$ python -q
>>> import numpy as np
>>> import numpy.linalg as la
>>> np.set_printoptions(precision=2, suppress=True, linewidth=140)
>>> F = np.array([[2, 3, 6, 3, 3, 5, 6],
...     [0, 7, 8, 2, 9, 6, 7],
...     [0, 0, 7, 3, 8, 0, 2],
...     [0, 0, 0, 0, 0, 8, 8],
...     [0, 0, 0, 0, 2, 3, 2],
...     [0, 0, 0, 0, 0, 4, 8],
...     [0, 0, 0, 0, 0, 0, 9]])
>>> F
array([[2, 3, 6, 3, 3, 5, 6],
       [0, 7, 8, 2, 9, 6, 7],
       [0, 0, 7, 3, 8, 0, 2],
       [0, 0, 0, 0, 0, 8, 8],
       [0, 0, 0, 0, 2, 3, 2],
       [0, 0, 0, 0, 0, 4, 8],
       [0, 0, 0, 0, 0, 0, 9]])
>>> round(np.trace(la.pinv(F) @ F), 2)
np.float64(6.0)
>>> np.round(F @ la.pinv(F) @ F, 2) + 0
array([[2., 3., 6., 3., 3., 5., 6.],
       [0., 7., 8., 2., 9., 6., 7.],
       [0., 0., 7., 3., 8., 0., 2.],
       [0., 0., 0., 0., 0., 8., 8.],
       [0., 0., 0., 0., 2., 3., 2.],
       [0., 0., 0., 0., 0., 4., 8.],
       [0., 0., 0., 0., 0., 0., 9.]])
>>> la.lstsq(F[:-1].T, F[-1])[2]
np.int32(6)
>>> np.unique(F.round(6), axis=0).shape
(7, 7)
>>> np.allclose(F[:-1].T @ la.lstsq(F[:-1].T, F[-1])[0], F[-1])
True
>>> np.abs(np.diag(la.qr(F)[1])) > 1e-9
array([ True,  True,  True, False,  True,  True,  True])
>>> w1 = np.array([[1, 1, -1],
...     [-3, 1, 0],
...     [-3, -3, 3],
...     [0, -1, 2],
...     [3, -3, -2],
...     [-1, -1, -2],
...     [2, 1, 3]])
>>> coef = np.array([-1, -2, 2])
>>> hid = np.maximum(F @ w1 + coef, 0)
>>> (hid > 0).mean(axis=0)
array([0.71, 0.29, 0.86])
>>> Z = np.array([[2, 1], [1, 2], [1, 0]])
>>> hid @ Z
array([[26,  0],
       [21,  0],
       [31,  6],
       [24,  7],
       [12,  6],
       [42, 15],
       [70, 31]])
>>> (hid @ Z).round(6).argmax(axis=1)
array([0, 0, 0, 0, 0, 0, 0])
>>> [int(la.matrix_rank(la.matrix_power(F, p))) for p in range(1, 8)]
[6, 6, 6, 6, 6, 6, 6]
>>> left, sv, VT = la.svd(F)
>>> vecs = VT[:(sv > 1e-8).sum()]
>>> rng = np.random.default_rng(89861)
>>> x = F[5] + -3 * F[6] + rng.integers(2) * np.eye(7)[1]
>>> x
array([  0.,   1.,   0.,   0.,   0.,   4., -19.])
>>> np.round(vecs.T @ vecs, 2) + 0
array([[ 0.82,  0.07, -0.15,  0.35,  0.  ,  0.  ,  0.  ],
       [ 0.07,  0.97,  0.06, -0.14,  0.  ,  0.  ,  0.  ],
       [-0.15,  0.06,  0.88,  0.29,  0.  ,  0.  ,  0.  ],
       [ 0.35, -0.14,  0.29,  0.33,  0.  ,  0.  ,  0.  ],
       [ 0.  ,  0.  ,  0.  ,  0.  ,  1.  ,  0.  ,  0.  ],
       [ 0.  ,  0.  ,  0.  ,  0.  ,  0.  ,  1.  ,  0.  ],
       [ 0.  ,  0.  ,  0.  ,  0.  ,  0.  ,  0.  ,  1.  ]])
>>> round(float(la.norm(x - vecs.T @ vecs @ x)), 2)
0.17
>>> la.matrix_rank(np.vstack([F, x]))
np.int64(7)
>>> np.diag(vecs.T @ vecs)
array([0.82, 0.97, 0.88, 0.33, 1.  , 1.  , 1.  ])
>>> np.allclose(vecs.T @ vecs @ x, x)
False
